In [1]: import numpy as np

In [2]: from numpy import linalg as LA

In [3]: np.set_printoptions(precision=2, suppress=True, linewidth=120, floatmode="fixed")

In [4]: basis = np.sign(np.array([[-1, 1, 0, 2], [-1, 1, -2, 1], [-4, -3, 2, 1], [0, -3, 1, -4]]))

In [5]: Y = (np.tril(basis, -1) + np.eye(4)) @ (np.triu(basis, 1) + np.eye(4))

In [6]: vals = np.array([5, 5, 3, 5])

In [7]: A = np.rint(Y * vals @ LA.inv(Y)) + 0

In [8]: print(A)
[[  5.00   0.00   0.00   0.00]
 [  6.00   7.00   4.00  -2.00]
 [-12.00  -4.00  -3.00   4.00]
 [-12.00  -4.00  -8.00   9.00]]

In [9]: r0 = np.array([1, 4, -6, 2])

In [10]: Y = A + np.outer(r0, np.eye(4)[0])

In [11]: print(round(float(LA.det(Y) / LA.det(A)), 2), round(float(1 + LA.solve(A, r0)[0]), 2))
1.2 1.2

In [12]: print(LA.matrix_rank(Y - A))
1

In [13]: print(round(float(LA.norm(A, 2)), 2))
23.87

In [14]: print(A[2] @ A[1])
-120.0

In [15]: print(LA.norm(A, axis=1))
[ 5.00 10.25 13.60 17.46]

In [16]: print(round(LA.norm(A, "nuc"), 2))
34.49

In [17]: print(np.round(LA.norm(A[2], 1), 2), np.round(LA.norm(A[2], np.inf), 2))
23.0 12.0

In [18]: Y = LA.inv(A)

In [19]: print(np.allclose(Y, A.T))
False

In [20]: print(np.round(LA.slogdet(A)[0], 2))
1.0

In [21]: J = np.load("out2.npy")

In [22]: print(J.round(2) + 0)
[[-0.30  0.01 -0.15  0.23 -0.62 -0.53  0.02  0.30 -0.29]
 [-0.23 -0.22 -0.32 -0.28 -0.07  0.11 -0.58 -0.45 -0.40]
 [ 0.43  0.43 -0.22 -0.35  0.04 -0.48  0.26 -0.37 -0.16]
 [-0.55 -0.23 -0.20 -0.47  0.02 -0.17  0.34 -0.09  0.49]
 [ 0.05  0.17  0.43  0.07 -0.46 -0.10 -0.33 -0.43  0.51]
 [-0.25 -0.15  0.70 -0.11  0.04 -0.04  0.34 -0.27 -0.47]
 [-0.33  0.64  0.22 -0.39  0.16  0.01 -0.33  0.38 -0.06]
 [-0.45  0.43 -0.21  0.58  0.26  0.05  0.13 -0.39  0.00]
 [ 0.00 -0.28  0.16  0.17  0.55 -0.66 -0.35  0.04  0.10]]

In [23]: print(np.round(LA.det(J), 2))
1.0

In [24]: print((J - J.T) / 2)
[[ 0.00  0.12 -0.29  0.39 -0.33 -0.14  0.17  0.38 -0.14]
 [-0.12  0.00 -0.37 -0.02 -0.12  0.13 -0.61 -0.44 -0.06]
 [ 0.29  0.37  0.00 -0.07 -0.20 -0.59  0.02 -0.08 -0.16]
 [-0.39  0.02  0.07  0.00 -0.02 -0.03  0.36 -0.33  0.16]
 [ 0.33  0.12  0.20  0.02  0.00 -0.07 -0.25 -0.34 -0.02]
 [ 0.14 -0.13  0.59  0.03  0.07  0.00  0.17 -0.16  0.09]
 [-0.17  0.61 -0.02 -0.36  0.25 -0.17  0.00  0.13  0.15]
 [-0.38  0.44  0.08  0.33  0.34  0.16 -0.13  0.00 -0.02]
 [ 0.14  0.06  0.16 -0.16  0.02 -0.09 -0.15  0.02  0.00]]

In [25]: print(np.allclose(J @ J.T, J.T @ J))
True

In [26]: print(np.allclose(J, J.T))
False

In [27]: vec = np.array([-1, -2, 1, -3, -2, 1, -1, 2, -3])

In [28]: print(J.T @ (J @ vec))
[-1.00 -2.00  1.00 -3.00 -2.00  1.00 -1.00  2.00 -3.00]

In [29]: Y = LA.inv(J)

In [30]: print(round(float(LA.det(J) * LA.det(Y)), 2))
1.0

In [31]: print(np.round(J @ Y, 2) + 0)
[[1.00 0.00 0.00 0.00 0.00 0.00 0.00 0.00 0.00]
 [0.00 1.00 0.00 0.00 0.00 0.00 0.00 0.00 0.00]
 [0.00 0.00 1.00 0.00 0.00 0.00 0.00 0.00 0.00]
 [0.00 0.00 0.00 1.00 0.00 0.00 0.00 0.00 0.00]
 [0.00 0.00 0.00 0.00 1.00 0.00 0.00 0.00 0.00]
 [0.00 0.00 0.00 0.00 0.00 1.00 0.00 0.00 0.00]
 [0.00 0.00 0.00 0.00 0.00 0.00 1.00 0.00 0.00]
 [0.00 0.00 0.00 0.00 0.00 0.00 0.00 1.00 0.00]
 [0.00 0.00 0.00 0.00 0.00 0.00 0.00 0.00 1.00]]

In [32]: print(np.allclose(Y, J.T))
True

In [33]: print(np.round(LA.det(J) * Y, 2) + 0)
[[-0.30 -0.23  0.43 -0.55  0.05 -0.25 -0.33 -0.45  0.00]
 [ 0.01 -0.22  0.43 -0.23  0.17 -0.15  0.64  0.43 -0.28]
 [-0.15 -0.32 -0.22 -0.20  0.43  0.70  0.22 -0.21  0.16]
 [ 0.23 -0.28 -0.35 -0.47  0.07 -0.11 -0.39  0.58  0.17]
 [-0.62 -0.07  0.04  0.02 -0.46  0.04  0.16  0.26  0.55]
 [-0.53  0.11 -0.48 -0.17 -0.10 -0.04  0.01  0.05 -0.66]
 [ 0.02 -0.58  0.26  0.34 -0.33  0.34 -0.33  0.13 -0.35]
 [ 0.30 -0.45 -0.37 -0.09 -0.43 -0.27  0.38 -0.39  0.04]
 [-0.29 -0.40 -0.16  0.49  0.51 -0.47 -0.06  0.00  0.10]]
